$ ipython --no-banner

In [1]: import numpy as np

In [2]: import numpy.linalg as la

In [3]: np.set_printoptions(suppress=True, linewidth=160)

In [4]: arr = np.array([[-0.5, 0.3, -0.1],
   ...:     [-0.1, -0.4, -0.4],
   ...:     [0.0, 0.1, 0.4],
   ...:     [0.9, 0.0, -0.6],
   ...:     [-1.1, -0.7, -0.2],
   ...:     [0.8, -1.3, -2.2],
   ...:     [-0.6, -1.6, 0.8],
   ...:     [0.6, 0.7, -0.9],
   ...:     [1.9, -0.7, -1.2],
   ...:     [-0.5, -1.6, -2.3],
   ...:     [0.8, 1.2, 0.8],
   ...:     [-0.4, -0.4, 0.0],
   ...:     [0.5, 0.9, 1.6],
   ...:     [-0.4, 0.8, 1.8],
   ...:     [-0.8, -1.8, 1.1],
   ...:     [-0.4, -0.9, 0.7],
   ...:     [-0.2, -0.9, 0.6],
   ...:     [0.6, -0.6, 0.6],
   ...:     [-0.5, -0.3, -0.2]])

In [5]: rng = np.random.default_rng(87)

In [6]: arr[:, 0] = -2 * arr[:, 2] + 0.3 * rng.normal(size=19)

In [7]: arr.round(2)
Out[7]: 
array([[ 0.35,  0.3 , -0.1 ],
       [ 0.76, -0.4 , -0.4 ],
       [-0.66,  0.1 ,  0.4 ],
       [ 1.67,  0.  , -0.6 ],
       [ 0.2 , -0.7 , -0.2 ],
       [ 4.22, -1.3 , -2.2 ],
       [-1.35, -1.6 ,  0.8 ],
       [ 1.81,  0.7 , -0.9 ],
       [ 2.88, -0.7 , -1.2 ],
       [ 4.29, -1.6 , -2.3 ],
       [-1.85,  1.2 ,  0.8 ],
       [ 0.01, -0.4 ,  0.  ],
       [-3.35,  0.9 ,  1.6 ],
       [-3.04,  0.8 ,  1.8 ],
       [-2.18, -1.8 ,  1.1 ],
       [-1.74, -0.9 ,  0.7 ],
       [-1.03, -0.9 ,  0.6 ],
       [-1.61, -0.6 ,  0.6 ],
       [ 0.62, -0.3 , -0.2 ]])

In [8]: cen = (arr - arr.mean(axis=0)) / arr.std(axis=0)

In [9]: cen.std(axis=0)
Out[9]: array([1., 1., 1.])

In [10]: beta = la.lstsq(np.delete(cen, 1, axis=1), cen[:, 1])[0]

In [11]: np.abs(beta).argmax()
Out[11]: np.int64(1)

In [12]: B = np.array([[5, 8, 4], [7, 3, 8], [8, 1, 1]])

In [13]: la.matrix_rank(arr @ B)
Out[13]: np.int64(3)

In [14]: la.matrix_rank(np.vstack([arr, B.T]))
Out[14]: np.int64(3)

In [15]: np.vstack([arr, B.T]).shape
Out[15]: (22, 3)

In [16]: B @ arr
---------------------------------------------------------------------------
ValueError                                Traceback (most recent call last)
Cell In[16], line 1
----> 1 B @ arr

ValueError: matmul: Input operand 1 has a mismatch in its core dimension 0, with gufunc signature (n?,k),(k,m?)->(n?,m?) (size 19 is different from 3)

In [17]: np.round(np.einsum("ij->j", arr), 2)
Out[17]: array([-0.01, -7.2 ,  0.3 ])
